$ python -q
>>> import numpy as np
>>> import numpy.linalg as la
>>> np.set_printoptions(precision=3, suppress=True, linewidth=200)
>>> M2 = np.array([[9, 2, 2, 5], [2, 8, 6, 8], [2, 5, 2, 5], [3, 2, 2, 4]])
>>> W0 = np.tril(M2)
>>> print(W0)
[[9 0 0 0]
 [2 8 0 0]
 [2 5 2 0]
 [3 2 2 4]]
>>> M2 = W0[0, 0] * W0[1:] - np.outer(W0[1:, 0], W0[0])
>>> print(M2)
[[ 0 72  0  0]
 [ 0 45 18  0]
 [ 0 18 18 36]]
>>> print(np.flatnonzero(~M2.round(6).any(axis=1)))
[]
>>> print(la.matrix_rank(M2), la.matrix_rank(W0))
3 4
>>> u = np.array([2, 1])
>>> print(np.array([np.convolve(row, u, "same") for row in M2]))
[[  0 144  72   0]
 [  0  90  81  18]
 [  0  36  54  90]]
>>> print(np.convolve(M2[0], u))
[  0 144  72   0   0]
>>> print(np.correlate(M2[0], M2[1], "full"))
[   0    0 1296 3240    0    0    0]
>>> print(np.polyval(u, M2[0]))
[  1 145   1   1]
>>> print([int(la.matrix_rank(la.matrix_power(W0, p))) for p in range(1, 5)])
[4, 4, 4, 4]
>>> print(np.sort(la.eigvals(W0)))
[2. 4. 8. 9.]
>>> print(la.matrix_rank(W0 - W0[0, 0] * np.eye(4)))
3
>>> print(np.prod(np.diag(W0)), round(float(la.det(W0)), 3))
576 576.0
>>> X = np.load("sample4.npy")
>>> print(X)
[[ 1.259  0.319 -6.432]
 [ 3.335 -0.753 -2.113]
 [ 0.557 -0.732 -6.003]
 [ 4.711  0.544 -1.599]
 [ 0.946  0.441 -5.101]
 [ 0.748 -0.88  -4.674]
 [-0.854  2.75  -1.979]
 [-2.553  3.25  -1.18 ]
 [ 2.026  2.463 -5.505]
 [ 1.689  0.311 -2.764]
 [ 2.843  0.418 -7.362]
 [ 2.454  0.086 -2.235]
 [-1.32   5.114 -1.45 ]
 [-0.859  6.008 -1.153]
 [ 2.275  1.01  -5.604]
 [-2.503  3.794 -1.078]
 [ 2.051 -0.624 -0.823]]
>>> M2 = np.c_[X[:, :2] @ np.array([[0, 2], [0, 1]]), np.array([3, 3, 3, 3, 2, 3, 1, 1, 3, 0, 1, 3, 3, 1, 1, 2, 0])]
>>> print(M2)
[[ 0.     2.837  3.   ]
 [ 0.     5.917  3.   ]
 [ 0.     0.382  3.   ]
 [ 0.     9.966  3.   ]
 [ 0.     2.333  2.   ]
 [ 0.     0.616  3.   ]
 [ 0.     1.042  1.   ]
 [ 0.    -1.856  1.   ]
 [ 0.     6.515  3.   ]
 [ 0.     3.689  0.   ]
 [ 0.     6.104  1.   ]
 [ 0.     4.994  3.   ]
 [ 0.     2.474  3.   ]
 [ 0.     4.29   1.   ]
 [ 0.     5.56   1.   ]
 [ 0.    -1.212  2.   ]
 [ 0.     3.478  0.   ]]
>>> print(la.lstsq(X, M2[:, 0])[0])
[0. 0. 0.]
>>> print(la.matrix_rank(np.c_[X, M2]))
4
>>> print(np.round(la.norm(M2 - X @ la.lstsq(X, M2)[0], axis=0), 3) + 0)
[0.    0.    5.011]
>>> print(la.norm(la.qr(X)[0].T @ M2, axis=0) ** 2 / ((M2 ** 2).sum(axis=0) + 1e-12))
[0.    1.    0.705]
>>> print(la.matrix_rank(M2))
2
>>> K = np.load("mat.npy")
>>> print(K)
[[ 0.924  1.264  0.926]
 [-0.751 -1.025 -0.384]
 [-1.586 -1.894 -1.174]
 [-2.582 -3.576 -1.574]
 [-1.144 -2.121  0.083]
 [ 2.589  3.504  1.958]
 [-1.245 -2.004 -0.517]
 [ 0.031 -1.169  1.599]
 [-0.085 -0.63   0.35 ]
 [-1.924 -1.837 -2.348]
 [-2.101 -2.871 -1.402]
 [-0.59  -0.413 -1.373]
 [ 1.507  1.746  1.221]
 [-2.968 -4.119 -1.989]
 [ 1.637  1.789  0.999]
 [ 2.041  2.789  1.316]
 [ 0.948  0.499  1.556]
 [ 1.056  1.41   0.303]
 [ 0.029  0.117  0.27 ]
 [-0.285  0.014 -0.433]
 [ 2.551  3.103  1.79 ]
 [ 2.066  2.411  2.129]
 [ 1.588  1.531  1.791]
 [-0.221 -0.819  0.544]
 [ 0.009 -0.184  0.323]
 [-1.343 -1.738 -0.899]
 [-0.033 -0.047  0.111]]
>>> labels = K[:, 0] > np.median(K[:, 0])
>>> u = K[labels].mean(axis=0) - K[~labels].mean(axis=0)
>>> print(round(float((((K - K.mean(axis=0)) @ u > 0) == labels).mean()), 3))
0.926
>>> print(((K - K.mean(axis=0)) @ u > 0).astype(int))
[1 0 0 0 0 1 0 0 0 0 0 0 1 0 1 1 1 1 1 0 1 1 1 0 1 0 1]
>>> print(u)
[2.51  3.095 2.031]
>>> print(labels.astype(int))
[1 0 0 0 0 1 0 1 0 0 0 0 1 0 1 1 1 1 1 0 1 1 1 0 1 0 0]
>>> gram = np.cov(K, rowvar=False)
>>> print(np.argsort(-K.std(axis=0).round(6), kind="stable"))
[1 0 2]
>>> print(np.round(np.corrcoef(K[:, 0], K[:, 1])[0, 1], 3))
0.982
>>> print(np.argwhere(np.triu(np.abs(np.corrcoef(K.T)) > 0.8, 1)))
[[0 1]
 [0 2]
 [1 2]]
>>> print(np.median(K, axis=0))
[-0.033 -0.184  0.303]
>>> print(gram.shape)
(3, 3)
>>> print(la.eigvalsh(gram)[::-1])
[7.835 0.404 0.007]
>>> print(K.std(axis=0))
[1.537 1.995 1.264]
>>> D = la.norm(X[:, None] - X[None], axis=-1)
>>> print(D[:5, :5])
[[0.    4.91  1.335 5.943 1.373]
 [4.91  0.    4.78  1.96  4.008]
 [1.335 4.78  0.    6.187 1.53 ]
 [5.943 1.96  6.187 0.    5.143]
 [1.373 4.008 1.53  5.143 0.   ]]
>>> print(la.matrix_rank(D ** 2))
5
>>> print(D[9].round(6).argsort(kind="stable")[:4])
[ 9 11  1 16]
>>> print(D.shape)
(17, 17)
>>> print(np.flatnonzero(D[9] < D.mean() / 2))
[ 1  9 11 16]
>>> D = la.norm(K[:, None] - K[None], axis=-1)
>>> print(np.flatnonzero(D[20] < D.mean() / 2))
[ 5 15 20 21]
>>> print((D + 1e9 * np.eye(27)).round(6).argmin(axis=1))
[17 25 25 13  6 20 25 23 23  2  3 19 14  3 12 20  0  0 26 26  5 15 12  8 26  2 18]
>>> print(D[20].round(6).argsort(kind="stable")[:4])
[20  5 15 21]
>>> x = np.array([5, 2, 3])
>>> rhs = K @ x
>>> print(np.round(la.pinv(K) @ K, 3) + 0)
[[1. 0. 0.]
 [0. 1. 0.]
 [0. 0. 1.]]
>>> print(la.lstsq(K, rhs)[0])
[5. 2. 3.]
>>> rng = np.random.default_rng(2061)
>>> rhs = rhs + 0.02 * rng.normal(size=27)
>>> print(rhs)
[  9.916  -6.971 -15.232 -24.752  -9.713  25.822 -11.799   2.609  -0.645 -20.358 -20.433  -7.879  14.702 -29.013  14.745  19.703  10.384   9.028   1.157  -2.684  24.332  21.548  16.344  -1.119
   0.666 -12.895   0.073]
>>> c, *_ = la.lstsq(K, rhs)
>>> print(c)
[5.02  1.988 2.987]
>>> print(c.round())
[5. 2. 3.]
>>> print(np.round(K.T @ (rhs - K @ c), 3) + 0)
[0. 0. 0.]
>>> m1 = (rng.random((4, 4)) < 0.3) + np.eye(4)
>>> m1 /= m1.sum(axis=1, keepdims=True)
>>> print(m1)
[[0.5   0.    0.    0.5  ]
 [0.    0.5   0.    0.5  ]
 [0.    0.333 0.667 0.   ]
 [0.25  0.    0.25  0.5  ]]
>>> U, sig, vt = la.svd(m1, full_matrices=False)
>>> print(np.abs(U[:, 0]).round(6).argmax())
0
>>> print(np.round(U.T @ m1 @ vt.T, 3) + 0)
[[1.053 0.    0.    0.   ]
 [0.    0.74  0.    0.   ]
 [0.    0.    0.498 0.   ]
 [0.    0.    0.    0.161]]
>>> print((sig > 1e-8).sum())
4
>>> print(np.round(U.T @ U, 3) + 0)
[[1. 0. 0. 0.]
 [0. 1. 0. 0.]
 [0. 0. 1. 0.]
 [0. 0. 0. 1.]]
>>> print(np.allclose(U * sig @ vt, m1))
True
>>> print(sig / sig[0])
[1.    0.703 0.473 0.153]
>>> print(sig)
[1.053 0.74  0.498 0.161]
>>> x = np.array([-2, 0, 1, -2])
>>> print(m1 * x)
[[-1.     0.     0.    -1.   ]
 [-0.     0.     0.    -1.   ]
 [-0.     0.     0.667 -0.   ]
 [-0.5    0.     0.25  -1.   ]]
>>> print(m1 @ np.eye(4)[1])
[0.    0.5   0.333 0.   ]
>>> print(np.sign((m1 @ x).round(6)))
[-1. -1.  1. -1.]
>>> print(m1 @ x)
[-2.    -1.     0.667 -1.25 ]
>>> proj = K @ la.solve(K.T @ K, K.T)
>>> print(np.round(la.eigvalsh(proj), 3) + 0)
[0. 0. 0. 0. 0. 0. 0. 0. 0. 0. 0. 0. 0. 0. 0. 0. 0. 0. 0. 0. 0. 0. 0. 0. 1. 1. 1.]
>>> print(np.poly(m1))
[ 1.    -2.167  1.625 -0.521  0.063]
>>> print(round(la.det(m1.T), 3))
0.062
>>> print(np.round(la.det(m1[::-1]), 3))
0.062
>>> print(np.round(la.det(2 * m1), 3), round(la.det(m1), 3))
1.0 0.062
>>> print(np.round(np.einsum("ii->", m1), 3))
2.167
>>> J = np.load("w.npy")
>>> print(J)
[[ 5 -7  3 -6]
 [15 24 12 18]
 [14 24 12 16]
 [12 19  9 16]]
>>> print(round(float(np.trace(la.pinv(J) @ J)), 3))
3.0
>>> M2 = np.array([[0, -1], [-3, 1], [3, 0], [2, 0]])
>>> print(np.einsum("ij,ij->i", J, J))
[ 119 1269 1172  842]
>>> print(np.einsum("ik,kj->ij", J, M2))
[[ 18 -12]
 [  0   9]
 [ -4  10]
 [  2   7]]
>>> print(np.einsum("ij->j", J))
[46 60 36 44]
>>> print(np.vstack([J, M2.T]).shape)
(6, 4)
>>> print(round(la.norm(J[0], 1), 3), round(float(la.norm(J[0], np.inf)), 3))
21.0 7.0
>>> E = np.array([[0, 1, 1], [1, 0, 0], [1, 0, 0]])
>>> u = np.array([3, 2])
>>> print(np.correlate(E[2], E[0], "full"))
[1 1 0 0 0]
>>> evals, vecs = la.eigh(E)
>>> x = np.array([4, 9, 7])
>>> print(np.abs(E).sum(axis=1).max(), round(np.abs(evals).max(), 3))
2 1.414
>>> print(round(float(x @ E @ x / (x @ x)), 3), np.round(evals[0], 3), np.round(evals[-1], 3))
0.877 -1.414 1.414
>>> print(x @ E @ x)
128
>>> print((np.sign(vecs[:, -1].round(6)) == np.sign(vecs[0, -1].round(6))).astype(int))
[1 1 1]
>>> evals, vecs = la.eigh(E)
>>> print(np.round(vecs.T @ E @ vecs, 3) + 0)
[[-1.414  0.     0.   ]
 [ 0.     0.     0.   ]
 [ 0.     0.     1.414]]
>>> U, sig, vt = la.svd(E)
>>> print(sig.round(3) + 0)
[1.414 1.414 0.   ]
>>> M2 = U[:, :2] @ np.diag(sig[:2]) @ vt[:2]
>>> print(la.matrix_rank(E, rtol=0.05))
2
>>> print(M2.round(3) + 0)
[[0. 1. 1.]
 [1. 0. 0.]
 [1. 0. 0.]]
>>> print(round(float(la.norm(E - M2, 2)), 3), round(sig[2], 3))
0.0 0.0
>>> U, sig, vt = la.svd(J)
>>> vecs = vt[:(sig > 1e-8).sum()]
>>> x = J[0] + -2 * J[1] + rng.integers(2) * np.eye(4)[0]
>>> print(x)
[-25. -55. -21. -42.]
>>> print(round(la.norm(x - vecs.T @ vecs @ x), 3))
0.0
>>> data = np.array([[0.0, 1.0, 1.0], [1.0, 0.0, 1.0], [1.0, 1.0, 0.0]])
>>> x = np.array([2, 2, 3])
>>> rhs = data @ x
>>> print(rhs)
[5. 5. 4.]
>>> print(la.solve(data, rhs + data[:, 1]))
[2. 3. 3.]
>>> print(la.solve(data, data[:, 2]))
[0. 0. 1.]
>>> print(la.solve(data, rhs))
[2. 2. 3.]
>>> print(la.solve(data, 3 * rhs))
[6. 6. 9.]
>>> evals, vecs = la.eigh(data)
>>> x = np.array([7, 2, 3])
>>> print(vecs * np.abs(evals) @ vecs.T)
[[1.333 0.333 0.333]
 [0.333 1.333 0.333]
 [0.333 0.333 1.333]]
>>> print(la.eigvalsh(data[1:, 1:]))
[-1.  1.]
>>> print(x @ data @ x)
82.0
>>> print(np.abs(data).sum(axis=1).max(), round(np.abs(evals).max(), 3))
2.0 2.0
>>> print(round(float(x @ data @ x / (x @ x)), 3), round(evals[0], 3), round(float(evals[-1]), 3))
1.323 -1.0 2.0
>>> arr = np.load("m.npy")
>>> print(arr)
[[-1.  1.  1.]
 [ 1. -1.  1.]
 [ 1.  1. -1.]]
>>> labels = rng.permutation(3)
>>> print(labels)
[0 1 2]
>>> M2 = arr[labels][:, labels]
>>> print(np.diag(M2))
[-1. -1. -1.]
>>> print(np.trace(M2))
-3.0
>>> print(np.round(np.poly(arr), 3) + 0)
[ 1.  3.  0. -4.]
>>> print(np.einsum("ij,ji->", arr, arr))
9.0
>>> print(np.kron(np.eye(2, dtype=int), arr))
[[-1.  1.  1. -0.  0.  0.]
 [ 1. -1.  1.  0. -0.  0.]
 [ 1.  1. -1.  0.  0. -0.]
 [-0.  0.  0. -1.  1.  1.]
 [ 0. -0.  0.  1. -1.  1.]
 [ 0.  0. -0.  1.  1. -1.]]
>>> print(round(float(la.det(arr.T)), 3))
4.0
>>> print(np.kron(np.eye(2, dtype=int), data))
[[0. 1. 1. 0. 0. 0.]
 [1. 0. 1. 0. 0. 0.]
 [1. 1. 0. 0. 0. 0.]
 [0. 0. 0. 0. 1. 1.]
 [0. 0. 0. 1. 0. 1.]
 [0. 0. 0. 1. 1. 0.]]
>>> print(np.einsum("ii->", data))
0.0
>>> print(np.round(np.poly(data), 3) + 0)
[ 1.  0. -3. -2.]
>>> print(np.round(la.eigvals(data).sum().real, 3))
-0.0
>>> print(np.round(la.det(arr), 3))
4.0
>>> print(round(np.abs(la.eigvals(arr)).max(), 3))
2.0
>>> print(np.allclose(arr, arr.T))
True
>>> print((arr - arr.T) / 2)
[[0. 0. 0.]
 [0. 0. 0.]
 [0. 0. 0.]]
>>> print(arr @ arr)
[[ 3. -1. -1.]
 [-1.  3. -1.]
 [-1. -1.  3.]]
>>> print((arr + arr.T) / 2)
[[-1.  1.  1.]
 [ 1. -1.  1.]
 [ 1.  1. -1.]]
